>>> import numpy as np
>>> import numpy.linalg as la
>>> np.set_printoptions(suppress=True, linewidth=200)
>>> data = np.loadtxt("layer8.csv", delimiter=",")
>>> print(data)
[[-1.9 -7.8  0.1]
 [-0.6 -2.3  1.4]
 [ 0.2  0.9 -1.7]
 [ 0.1  0.4 -0.8]
 [ 3.  12.  -0.7]
 [ 2.7 11.   0.9]
 [ 1.4  5.5  0.1]
 [-0.5 -2.  -1.1]
 [-0.1 -0.3  0.2]
 [-0.8 -3.1 -0.6]
 [-0.9 -3.5  0.5]
 [ 0.4  1.5 -0.3]
 [-0.3 -1.2  0.6]
 [-0.6 -2.5 -1.4]
 [ 0.5  2.1  1.4]
 [-1.  -3.9 -2. ]
 [ 0.7  2.9  0.2]
 [-0.3 -1.  -1.7]
 [-1.2 -4.8 -0.3]
 [ 0.1  0.4 -0.7]
 [ 1.3  5.2  1.4]
 [-0.1 -0.4 -2.4]
 [ 0.3  1.2  1.2]
 [ 0.7  2.8 -1.5]]
>>> print(round(float(la.norm(data, 2) / la.norm(data)), 1))
1.0
>>> print([round(float(x), 1) for x in la.svd(data, compute_uv=False)[:3]])
[22.8, 5.6, 0.1]
>>> Xc = data - data.mean(axis=0)
>>> U, sigma, Vh = la.svd(Xc, full_matrices=False)
>>> print(np.abs(Vh[0]).argmax())
1
>>> print(np.round(Xc.mean(axis=0), 1) + 0)
[0. 0. 0.]
>>> print(np.round((sigma ** 2).sum() ** 2 / (sigma ** 4).sum(), 1))
1.1
>>> print((np.sign(U[:, 0]) == np.sign(U[0, 0])).astype(int))
[1 1 0 1 0 0 0 1 1 1 1 0 1 1 0 1 0 1 1 1 0 1 0 0]
>>> print(np.round(sigma ** 2 / (sigma ** 2).sum(), 1) + 0)
[0.9 0.1 0. ]
>>> t3 = np.stack([data, 5 * data, data[::-1]])
>>> print(t3.shape)
(3, 24, 3)
>>> print(la.matrix_rank(t3))
[3 3 3]
>>> u = np.array([1, -1, -1, 2]) + 0.5
>>> X = np.outer(u, u) / (u @ u)
>>> print(X.round(1) + 0)
[[ 0.2 -0.1 -0.1  0.4]
 [-0.1  0.   0.  -0.1]
 [-0.1  0.   0.  -0.1]
 [ 0.4 -0.1 -0.1  0.7]]
>>> # equal to its transpose
>>> w, V = la.eigh(X)
>>> x0 = np.array([0, 3, -5, -1])
>>> print((np.sign(V[:, -1].round(6)) == np.sign(V[0, -1].round(6))).astype(int))
[1 0 0 1]
>>> print(round(np.abs(X).sum(axis=1).max(), 1), round(float(np.abs(w).max()), 1))
1.4 1.0
>>> print(np.round(V * np.abs(w) @ V.T, 1) + 0)
[[ 0.3 -0.1 -0.1  0.4]
 [-0.1  0.   0.  -0.1]
 [-0.1  0.   0.  -0.1]
 [ 0.4 -0.1 -0.1  0.7]]
>>> feats = np.load("run9.npy")
>>> print(feats)
[[ -0.9  -7.9  -4.9]
 [ -3.4  13.4   6.7]
 [ -6.    7.5   3.4]
 [  7.2  10.7   8.3]
 [ -6.6  -5.3  -4.6]
 [ -2.8   2.3   0.5]
 [  8.1  -2.2   0.5]
 [ -3.4  10.1   5.1]
 [ -2.1  -7.7  -5.4]
 [ -0.6  -8.3  -4.7]
 [  8.3   0.2   2. ]
 [  6.7 -13.6  -5.9]
 [ -2.8 -10.3  -7.3]
 [  3.6   5.7   4.5]
 [  8.7   2.4   3.4]
 [  1.3   7.2   4.9]
 [ -7.2   2.7  -0.7]
 [ -3.1 -10.3  -6.7]
 [  2.5  -2.3  -0.8]
 [  9.4  13.   10.1]
 [  1.4  13.4   8.1]
 [  0.2   2.2   2. ]
 [ -7.5 -10.5  -8.3]
 [ -7.1  -7.2  -6.1]
 [  4.6  13.2   8.8]
 [  5.2  -7.7  -3.6]
 [  8.1  -2.    0.6]]
>>> def softmax(z):
...     e = np.exp(z - z.max(axis=-1, keepdims=True))
...     return e / e.sum(axis=-1, keepdims=True)
... 
>>> print(np.round(softmax(feats).sum(axis=1), 1))
[1. 1. 1. 1. 1. 1. 1. 1. 1. 1. 1. 1. 1. 1. 1. 1. 1. 1. 1. 1. 1. 1. 1. 1. 1. 1. 1.]
>>> print(np.round(softmax(10 * feats[1]), 1) + 0)
[0. 1. 0.]
>>> print(np.round(softmax(feats[1] + -1), 1) + 0)
[0. 1. 0.]
>>> print(np.round(softmax(feats[1]), 1) + 0)
[0. 1. 0.]
>>> S = feats @ feats.T / np.sqrt(3)
>>> print(np.round(softmax(S)[1] @ feats, 1))
[-3.3 13.4  6.7]
>>> B = np.c_[feats[:, :1] @ np.array([[-3]]), np.array([0, 3, 1, 0, 3, 0, 1, 1, 0, 2, 3, 3, 0, 0, 2, 2, 2, 1, 3, 2, 3, 3, 3, 2, 2, 1, 0])]
>>> print(B.round(1))
[[  2.7   0. ]
 [ 10.2   3. ]
 [ 18.    1. ]
 [-21.6   0. ]
 [ 19.8   3. ]
 [  8.4   0. ]
 [-24.3   1. ]
 [ 10.2   1. ]
 [  6.3   0. ]
 [  1.8   2. ]
 [-24.9   3. ]
 [-20.1   3. ]
 [  8.4   0. ]
 [-10.8   0. ]
 [-26.1   2. ]
 [ -3.9   2. ]
 [ 21.6   2. ]
 [  9.3   1. ]
 [ -7.5   3. ]
 [-28.2   2. ]
 [ -4.2   3. ]
 [ -0.6   3. ]
 [ 22.5   3. ]
 [ 21.3   2. ]
 [-13.8   2. ]
 [-15.6   1. ]
 [-24.3   0. ]]
>>> print(la.matrix_rank(B))
2
>>> print(np.round(la.norm(la.qr(feats)[0].T @ B, axis=0) ** 2 / ((B ** 2).sum(axis=0) + 1e-12), 1) + 0)
[1. 0.]
>>> J = np.loadtxt("w.csv", delimiter=",")
>>> print(J.round(1))
[[ 2.1 -0.6  2.1]
 [-1.1  0.4 -1.1]
 [-0.5  0.2 -0.5]]
>>> print(np.round(J @ la.pinv(J) @ J, 1))
[[ 2.1 -0.6  2.1]
 [-1.1  0.4 -1.1]
 [-0.5  0.2 -0.5]]
>>> print(np.allclose(J[:-1].T @ la.lstsq(J[:-1].T, J[-1])[0], J[-1]))
True
>>> print(round(float(np.trace(la.pinv(J) @ J)), 1))
1.0
>>> E = np.load("sample8.npy")
>>> print(E)
[[-2 -2 -2 -1]
 [ 1  0  2 -1]
 [-4 -2 -6  1]]
>>> U, sigma, Vh = la.svd(E)
>>> V = Vh[:(sigma > 1e-8).sum()]
>>> rng = np.random.default_rng(32)
>>> x0 = E[2] + -1 * E[0] + rng.integers(2) * np.eye(4)[1]
>>> print(x0)
[-2.  1. -4.  2.]
>>> print(np.round(np.diag(V.T @ V), 1))
[0.3 0.5 0.7 0.5]
>>> B = E / np.sqrt((E ** 2).mean(axis=1, keepdims=True))
>>> print(la.matrix_rank(E - E.mean(axis=1, keepdims=True)))
2
>>> print(np.round(la.norm(B, axis=1), 1))
[2. 2. 2.]
>>> print(la.matrix_rank(B) == la.matrix_rank(E))
True
>>> u = np.array([2, -9, -6])
>>> print(np.polyval(u, E[0]))
[20 20 20  5]
>>> print(np.convolve(E[0], u))
[-4 14 26 28 21  6]
>>> print(np.correlate(E[0], E[1], "full"))
[ 2 -2 -2 -5 -4 -2 -1]
>>> U, sigma, Vh = la.svd(E)
>>> print(sigma.round(1) + 0)
[8.5 2.1 0. ]
>>> print(np.argmax(sigma[:-1] / (sigma[1:] + 1e-6)) + 1)
2
>>> B = U[:, :2] @ np.diag(sigma[:2]) @ Vh[:2]
>>> print(np.round(la.norm(E - B) / la.norm(E), 1))
0.0
>>> print(la.matrix_rank(B))
2
>>> u = np.array([-2, 0])
>>> print(np.convolve(data[12], u))
[ 0.6  2.4 -1.2  0. ]
>>> print(np.polyval(u, data[12]))
[ 0.6  2.4 -1.2]
>>> print(np.array([np.convolve(row, u, "same") for row in data]))
[[  3.8  15.6  -0.2]
 [  1.2   4.6  -2.8]
 [ -0.4  -1.8   3.4]
 [ -0.2  -0.8   1.6]
 [ -6.  -24.    1.4]
 [ -5.4 -22.   -1.8]
 [ -2.8 -11.   -0.2]
 [  1.    4.    2.2]
 [  0.2   0.6  -0.4]
 [  1.6   6.2   1.2]
 [  1.8   7.   -1. ]
 [ -0.8  -3.    0.6]
 [  0.6   2.4  -1.2]
 [  1.2   5.    2.8]
 [ -1.   -4.2  -2.8]
 [  2.    7.8   4. ]
 [ -1.4  -5.8  -0.4]
 [  0.6   2.    3.4]
 [  2.4   9.6   0.6]
 [ -0.2  -0.8   1.4]
 [ -2.6 -10.4  -2.8]
 [  0.2   0.8   4.8]
 [ -0.6  -2.4  -2.4]
 [ -1.4  -5.6   3. ]]
>>> print(np.round(np.correlate(data[12], data[2], "full"), 1))
[ 0.5  1.8 -2.2  0.3  0.1]
>>> F = np.array([[0.0, -1.0, 0.0], [-1.0, 0.0, -1.0], [0.0, -1.0, 1.0]])
>>> proj = np.triu(np.array([[-2, 1, -2], [2, -1, -2], [0, 0, 2]]), 1) + np.eye(3)
>>> B = proj @ F @ la.inv(proj)
>>> print(np.round(la.det(B), 1))
-1.0
>>> print(B)
[[-1.  2. -1.]
 [-1.  3.  1.]
 [ 0. -1. -1.]]
>>> w, V = la.eigh(F)
>>> print(np.round(la.eigvalsh(F @ F), 1))
[0.2 1.6 3.2]
>>> print(np.unique(w.round(6) + 0, return_counts=True)[1])
[1 1 1]
>>> print(np.abs(V[:, -1]).round(6).argmax())
2
>>> print(np.round(V.T @ V, 1) + 0)
[[1. 0. 0.]
 [0. 1. 0.]
 [0. 0. 1.]]
>>> print(np.round(V.T @ F @ V, 1) + 0)
[[-1.2  0.   0. ]
 [ 0.   0.4  0. ]
 [ 0.   0.   1.8]]
>>> print((w > 1e-8).sum(), (w < -1e-8).sum())
2 1
>>> U, sigma, Vh = la.svd(J)
>>> print(sigma.round(1) + 0)
[3.5 0.  0. ]
>>> B = U[:, :1] @ np.diag(sigma[:1]) @ Vh[:1]
>>> print(np.round(la.norm(J - B) / la.norm(J), 1))
0.0
>>> print(round(la.norm(J - B, 2), 1), np.round(sigma[1], 1))
0.0 0.0
>>> print(B.round(1))
[[ 2.1 -0.6  2.1]
 [-1.1  0.3 -1.1]
 [-0.5  0.1 -0.5]]
>>> print(la.matrix_rank(B))
1
>>> U, sigma, Vh = la.svd(B)
>>> V = Vh[:(sigma > 1e-8).sum()]
>>> x0 = B[2] + -3 * B[1] + rng.integers(2) * np.eye(3)[2]
>>> print(x0.round(1))
[ 2.9 -0.9  2.9]
>>> print(round(la.norm(x0 - V.T @ V @ x0), 1))
0.0
>>> print(np.round(V.T @ V, 1) + 0)
[[ 0.5 -0.1  0.5]
 [-0.1  0.  -0.1]
 [ 0.5 -0.1  0.5]]
